In [1]: import numpy as np

In [2]: np.set_printoptions(suppress=True, linewidth=200)

In [3]: W0 = np.array([[42, 34, 23, -11, -45, -19],
   ...:     [34, 36, 14, -10, -28, -4],
   ...:     [23, 14, 34, -28, -32, -12],
   ...:     [-11, -10, -28, 30, 14, -2],
   ...:     [-45, -28, -32, 14, 57, 31],
   ...:     [-19, -4, -12, -2, 31, 25]])

In [4]: # equal to its transpose

In [5]: Y = np.array([[0, 2], [-3, 3], [-1, -1], [-1, -2], [-2, 2], [0, 1]])

In [6]: np.einsum("ik,kj->ji", W0, Y)
Out[6]: 
array([[-24, -56,  16,   0, -12, -36],
       [ 76, 122,  34, -58, -25,  53]])

In [7]: np.einsum("ij->j", W0)
Out[7]: array([24, 42, -1, -7, -3, 19])

In [8]: np.linalg.matrix_rank(np.vstack([W0, Y.T]))
Out[8]: np.int64(5)

In [9]: np.einsum("ij,ij->i", W0, W0)
Out[9]: array([5956, 3548, 3833, 2105, 8239, 2111])

In [10]: print(np.vstack([W0, Y.T]).shape)
(8, 6)

In [11]: np.linalg.matrix_rank(W0 @ Y)
Out[11]: np.int64(2)

In [12]: vals, evecs = np.linalg.eigh(W0)

In [13]: np.round(np.linalg.eigvalsh(W0 + -1 * np.eye(6)), 2)
Out[13]: array([ -1.  ,  -1.  ,  -1.  ,  29.29,  40.57, 151.14])

In [14]: np.abs(evecs[:, -1]).round(6).argmax()
Out[14]: np.int64(4)

In [15]: np.round(evecs.T @ evecs, 2) + 0
Out[15]: 
array([[1., 0., 0., 0., 0., 0.],
       [0., 1., 0., 0., 0., 0.],
       [0., 0., 1., 0., 0., 0.],
       [0., 0., 0., 1., 0., 0.],
       [0., 0., 0., 0., 1., 0.],
       [0., 0., 0., 0., 0., 1.]])

In [16]: print(np.round(np.linalg.eigvalsh(W0 @ W0), 2) + 0)
[    0.       0.       0.     917.58  1727.97 23146.45]

In [17]: print(np.round(evecs.T @ W0 @ evecs, 2) + 0)
[[  0.     0.     0.     0.     0.     0.  ]
 [  0.     0.     0.     0.     0.     0.  ]
 [  0.     0.     0.     0.     0.     0.  ]
 [  0.     0.     0.    30.29   0.     0.  ]
 [  0.     0.     0.     0.    41.57   0.  ]
 [  0.     0.     0.     0.     0.   152.14]]

In [18]: print(np.unique(vals.round(6) + 0, return_counts=True)[1])
[3 1 1 1]

In [19]: print(np.round(np.abs(evecs[:, -1]), 2))
[0.5  0.36 0.38 0.23 0.59 0.26]

In [20]: r0 = np.array([2, 2])

In [21]: np.polyval(r0, W0[2])
Out[21]: array([ 48,  30,  70, -54, -62, -22])

In [22]: print(np.cross(W0[2, :3], W0[0, :3]))
[-834  899  194]

In [23]: print(np.array([np.convolve(row, r0, "same") for row in W0]))
[[  84  152  114   24 -112 -128]
 [  68  140  100    8  -76  -64]
 [  46   74   96   12 -120  -88]
 [ -22  -42  -76    4   88   24]
 [ -90 -146 -120  -36  142  176]
 [ -38  -46  -32  -28   58  112]]

In [24]: np.correlate(W0[2], W0[0], "full")
Out[24]: array([ -437, -1301, -1529,  -623,  2598,  4200,  1992,  -128, -2540, -1752,  -504])

In [25]: print(np.round(np.linalg.det(W0), 2))
0.0

In [26]: np.trace(W0)
Out[26]: np.int64(224)

In [27]: np.allclose(W0, W0.T)
Out[27]: True

In [28]: U, sig, Vh = np.linalg.svd(W0)

In [29]: np.argmax(sig[:-1] / (sig[1:] + 1e-6)) + 1
Out[29]: np.int64(3)

In [30]: Y = U[:, :3] @ np.diag(sig[:3]) @ Vh[:3]

In [31]: Y.round(2)
Out[31]: 
array([[ 42.,  34.,  23., -11., -45., -19.],
       [ 34.,  36.,  14., -10., -28.,  -4.],
       [ 23.,  14.,  34., -28., -32., -12.],
       [-11., -10., -28.,  30.,  14.,  -2.],
       [-45., -28., -32.,  14.,  57.,  31.],
       [-19.,  -4., -12.,  -2.,  31.,  25.]])

In [32]: feats = np.load("test10.npy")

In [33]: feats
Out[33]: 
array([[  0.03, -11.48,   0.44,   0.  ,   0.55],
       [  0.01,   7.04,  -0.87,  -0.01,  -0.22],
       [  0.13,  -1.75,   1.07,   0.05,  -0.27],
       [  0.06,  15.82,  -0.16,   0.01,   0.46],
       [  0.1 ,   5.18,   2.  ,   0.  ,   0.29],
       [ -0.11,  -3.45,  -0.44,  -0.03,   0.91],
       [ -0.05,   0.35,   0.26,   0.01,   0.22],
       [  0.03,  -9.87,  -1.55,   0.03,   0.3 ],
       [  0.17,   9.44,  -0.96,   0.02,   0.29],
       [ -0.01,  -9.23,  -0.11,   0.  ,  -0.8 ],
       [ -0.06,  -0.45,   1.27,   0.01,  -0.23],
       [  0.13,  -3.57,   1.07,   0.  ,  -0.33],
       [ -0.04,   5.9 ,   1.18,  -0.01,  -0.04],
       [ -0.11,   3.53,   3.82,  -0.01,  -0.8 ],
       [  0.  ,   7.41,   1.96,  -0.01,  -0.29],
       [ -0.1 , -14.73,  -0.86,   0.02,   1.2 ],
       [  0.01,  -4.74,   3.26,   0.03,  -0.48]])

In [34]: round(feats[13] @ feats[6], 2)
Out[34]: np.float64(2.06)

In [35]: round(float(np.linalg.norm(feats, 1)), 2), round(np.linalg.norm(feats, np.inf), 2)
Out[35]: (113.94, np.float64(16.91))

In [36]: round(np.linalg.norm(feats, 2), 2)
Out[36]: np.float64(33.18)

In [37]: print(np.round(np.linalg.norm(feats, axis=0), 2))
[ 0.35 33.16  6.61  0.08  2.23]

In [38]: print(np.round(np.linalg.norm(feats[13] - feats[6]), 2))
4.88

In [39]: Xs = feats - feats.mean(axis=0)

In [40]: U, sig, Vh = np.linalg.svd(Xs, full_matrices=False)

In [41]: np.abs(Vh[0]).argmax()
Out[41]: np.int64(1)

In [42]: np.round(np.abs(Vh[-1]), 2) + 0
Out[42]: array([0.13, 0.  , 0.  , 0.99, 0.  ])

In [43]: print(np.round(Vh[0] * np.sign(Vh[0, np.abs(Vh[0]).argmax()]), 2) + 0)
[ 0.    1.    0.03  0.   -0.01]

In [44]: hat = feats @ np.linalg.solve(feats.T @ feats, feats.T)

In [45]: np.round(np.diag(hat), 2)
Out[45]: array([0.34, 0.1 , 0.4 , 0.39, 0.38, 0.36, 0.1 , 0.24, 0.32, 0.3 , 0.12, 0.37, 0.09, 0.44, 0.13, 0.54, 0.38])

In [46]: np.linalg.matrix_rank(np.eye(17) - hat)
Out[46]: np.int64(12)

In [47]: np.trace(hat)
Out[47]: np.float64(5.0)

In [48]: M = np.loadtxt("out16.csv", delimiter=",")

In [49]: M
Out[49]: 
array([[ 2.,  1.,  1.,  2.,  2.,  2.,  2.,  0.,  0.,  1., -1.,  0.],
       [ 0.,  2.,  2.,  1.,  0.,  0.,  2.,  1., -2.,  2.,  2.,  2.],
       [ 0.,  2.,  2.,  2.,  1.,  2.,  2.,  1.,  0., -1.,  2.,  1.],
       [ 2.,  1.,  0.,  2.,  1.,  2.,  1.,  1.,  1.,  2., -2.,  2.],
       [ 1.,  1.,  0.,  0.,  0.,  1.,  1.,  0., -1.,  2., -2.,  1.],
       [ 2.,  0.,  2.,  1.,  0.,  0.,  2.,  0.,  2.,  0.,  2., -1.],
       [ 2.,  1.,  0.,  2.,  1.,  2.,  1.,  0.,  0., -1.,  1., -1.],
       [ 1.,  2.,  2.,  2.,  0.,  2.,  0.,  0., -2.,  0.,  0.,  2.],
       [ 0.,  0.,  0.,  0.,  0.,  0.,  0.,  0.,  3.,  2.,  3.,  1.],
       [ 0.,  0.,  0.,  0.,  0.,  0.,  0.,  0.,  3.,  1.,  2., -1.],
       [ 0.,  0.,  0.,  0.,  0.,  0.,  0.,  0.,  0., -3.,  2., -1.],
       [ 0.,  0.,  0.,  0.,  0.,  0.,  0.,  0.,  1.,  2.,  2.,  1.]])

In [50]: rk = np.linalg.matrix_rank(W0)

In [51]: rk
Out[51]: np.int64(3)

In [52]: ns = np.linalg.svd(W0)[2][rk:].T

In [53]: [int(np.linalg.matrix_rank(W0[:, :j + 1])) for j in range(6)]
Out[53]: [1, 2, 3, 3, 3, 3]

In [54]: [int(np.linalg.matrix_rank(W0[:i])) for i in range(1, len(W0) + 1)]
Out[54]: [1, 2, 3, 3, 3, 3]

In [55]: np.allclose(W0 @ ns, 0)
Out[55]: True

In [56]: print(np.round(W0 @ ns, 2) + 0)
[[0. 0. 0.]
 [0. 0. 0.]
 [0. 0. 0.]
 [0. 0. 0.]
 [0. 0. 0.]
 [0. 0. 0.]]

In [57]: np.round(ns @ ns.T, 2)
Out[57]: 
array([[ 0.64, -0.38, -0.02, -0.04,  0.28,  0.07],
       [-0.38,  0.35,  0.09,  0.01,  0.05, -0.26],
       [-0.02,  0.09,  0.55,  0.45,  0.19,  0.06],
       [-0.04,  0.01,  0.45,  0.41,  0.02,  0.2 ],
       [ 0.28,  0.05,  0.19,  0.02,  0.54, -0.37],
       [ 0.07, -0.26,  0.06,  0.2 , -0.37,  0.51]])

In [58]: rng = np.random.default_rng(647)

In [59]: lab = rng.permutation(12)

In [60]: lab
Out[60]: array([ 9, 11,  1,  2,  4,  0,  8,  6,  5,  7,  3, 10])

In [61]: Y = M[lab][:, lab]

In [62]: np.round(np.sort(np.abs(np.linalg.eigvals(Y))), 2)
Out[62]: array([0.76, 0.76, 0.86, 1.22, 1.22, 1.61, 1.61, 1.92, 2.89, 4.11, 4.11, 9.13])
